$ python3 -q
>>> import numpy as np
>>> np.set_printoptions(precision=3, suppress=True, linewidth=120)
>>> def rd(a):
...     return np.round(a, 3) + 0
... 
>>> out = np.array([[0, 2, 2, 0, 0],
...     [2, 0, 1, 1, 2],
...     [1, 0, 0, 0, 1],
...     [2, 0, 2, 2, 0],
...     [0, 0, 0, 0, 2]])
>>> data = np.triu(out, 1)
>>> data
array([[0, 2, 2, 0, 0],
       [0, 0, 1, 1, 2],
       [0, 0, 0, 0, 1],
       [0, 0, 0, 0, 0],
       [0, 0, 0, 0, 0]])
>>> P = np.triu(np.array([[2, 4, 4, 3, 0],
...     [1, 3, 2, 5, 3],
...     [4, 4, 0, 5, 2],
...     [2, 1, 3, 4, 4],
...     [0, 1, 1, 2, 0]]), 1) + np.eye(5)
>>> out = P @ data @ np.linalg.inv(P)
>>> rd(np.linalg.det(out))
np.float64(0.0)
>>> np.linalg.matrix_rank(out)
np.int64(3)
>>> left, s, VT = np.linalg.svd(data)
>>> V = VT[:(s > 1e-8).sum()]
>>> rng = np.random.default_rng(429)
>>> vec = data[0] + -1 * data[4] + rng.integers(2) * np.eye(5)[0]
>>> vec
array([0., 2., 2., 0., 0.])
>>> np.linalg.matrix_rank(np.vstack([data, vec]))
np.int64(3)
>>> rd(np.abs(np.linalg.eigvals(data)).max())
np.float64(0.0)
>>> print(data @ data)
[[0 0 2 2 6]
 [0 0 0 0 1]
 [0 0 0 0 0]
 [0 0 0 0 0]
 [0 0 0 0 0]]
>>> rd(np.linalg.det(data))
np.float64(0.0)
>>> J = np.load("w.npy")
>>> J
array([[ 0,  0,  0],
       [ 1,  5,  4],
       [ 0,  0,  0],
       [ 2, 11,  8],
       [ 0,  0,  0],
       [ 6, 17, 12],
       [15,  0,  0],
       [10,  5,  4],
       [ 0,  8,  6],
       [ 0,  8,  6],
       [ 3,  0,  0],
       [19, 14, 10],
       [20, 11,  8],
       [ 2,  2,  2],
       [ 0,  0,  0],
       [13,  0,  0],
       [ 0,  0,  0],
       [ 0,  0,  0],
       [21,  8,  6]])
>>> # rows 0 and 2 are equal
>>> left, s, VT = np.linalg.svd(J)
>>> print(np.argmax(s[:-1] / (s[1:] + 1e-6)) + 1)
2
>>> out = left[:, :2] @ np.diag(s[:2]) @ VT[:2]
>>> print(rd(np.abs(J - out).max()))
0.356
>>> rd(np.linalg.norm(J - out) / np.linalg.norm(J))
np.float64(0.013)
>>> print(np.linalg.matrix_rank(out))
2
>>> Xs = J - J.mean(axis=0)
>>> left, s, VT = np.linalg.svd(Xs, full_matrices=False)
>>> rd(Xs.mean(axis=0))
array([0., 0., 0.])
>>> np.abs(left[:, 0]).argmax()
np.int64(11)
>>> print(np.linalg.matrix_rank(Xs))
3
>>> C2 = np.cov(J, rowvar=False)
>>> rd(np.corrcoef(J.T))
array([[1.   , 0.401, 0.399],
       [0.401, 1.   , 0.999],
       [0.399, 0.999, 1.   ]])
>>> np.median(J, axis=0)
array([2., 2., 2.])
>>> z = rng.permutation(5)
>>> print(z)
[0 3 2 1 4]
>>> out = data[z][:, z]
>>> print(np.allclose(out, data))
False
>>> out
array([[0, 0, 2, 2, 0],
       [0, 0, 0, 0, 0],
       [0, 0, 0, 0, 1],
       [0, 1, 1, 0, 2],
       [0, 0, 0, 0, 0]])
>>> np.diag(out)
array([0, 0, 0, 0, 0])
>>> w1 = np.array([[4, 6], [4, 7], [1, 5]])
>>> c = np.array([-5, 2])
>>> act = np.maximum(J @ w1 + c, 0)
>>> rd((act > 0).mean(axis=0))
array([0.684, 1.   ])
>>> print(np.linalg.matrix_rank(act))
2
>>> Z = np.array([[3, 3], [6, 2]])
>>> act @ Z
array([[  12,    4],
       [ 447,  195],
       [  12,    4],
       [ 951,  427],
       [  12,    4],
       [1599,  731],
       [ 717,  349],
       [ 879,  411],
       [ 627,  275],
       [ 627,  275],
       [ 141,   61],
       [1995,  939],
       [1815,  859],
       [ 267,  115],
       [  12,    4],
       [ 621,  301],
       [  12,    4],
       [  12,    4],
       [1635,  779]])
>>> (act @ Z).round(6).argmax(axis=1)
array([0, 0, 0, 0, 0, 0, 0, 0, 0, 0, 0, 0, 0, 0, 0, 0, 0, 0, 0])
>>> A = np.load("m.npy")
>>> A
array([[-0.017, -8.998,  5.995,  3.024,  6.021],
       [-0.021, -3.033,  1.979,  0.993,  2.017]])
>>> Xs = (J - J.mean(axis=0)) / J.std(axis=0)
>>> np.argwhere(np.abs(Xs) > 2)
array([[5, 1],
       [5, 2]])
>>> rd(Xs.std(axis=0))
array([1., 1., 1.])
>>> c = np.linalg.lstsq(np.delete(Xs, 0, axis=1), Xs[:, 0])[0]
>>> rd(1 - np.var(Xs[:, 0] - np.delete(Xs, 0, axis=1) @ c))
np.float64(0.163)
>>> out = A / np.linalg.norm(A, axis=1, keepdims=True)
>>> C2 = out @ out.T
>>> print(rd(C2))
[[1. 1.]
 [1. 1.]]
>>> T = np.stack([A, 4 * A, A[::-1]])
>>> rd(np.linalg.norm(T, axis=(1, 2)))
array([13.434, 53.736, 13.434])
>>> rd(T.sum(axis=0))
array([[ -0.106, -48.023,  31.954,  16.113,  32.122],
       [ -0.122, -24.163,  15.89 ,   7.989,  16.106]])
>>> print(rd(np.einsum("bij,cij->bc", T, T)))
[[ 180.472  721.887  108.605]
 [ 721.887 2887.546  434.421]
 [ 108.605  434.421  180.472]]
>>> np.linalg.matrix_rank(T.reshape(3, -1))
np.int64(2)
>>> np.linalg.matrix_rank(T)
array([2, 2, 2])
>>> left, s, VT = np.linalg.svd(A)
>>> rd(s)
array([13.434,  0.04 ])
>>> np.argmax(s[:-1] / (s[1:] + 1e-6)) + 1
np.int64(1)
>>> out = left[:, :1] @ np.diag(s[:1]) @ VT[:1]
>>> np.linalg.matrix_rank(out)
np.int64(1)
>>> np.linalg.matrix_rank(A, rtol=0.05)
np.int64(1)
>>> vec = np.array([3, 2, 3, 3, 0])
>>> rd(A @ np.ones(5))
array([6.025, 1.935])
>>> print(rd(A @ (2 * vec)))
[18.02   5.574]
>>> rd((A * vec).sum(axis=1))
array([9.01 , 2.787])
>>> rd(A * vec)
array([[ -0.051, -17.996,  17.985,   9.072,   0.   ],
       [ -0.063,  -6.066,   5.937,   2.979,   0.   ]])
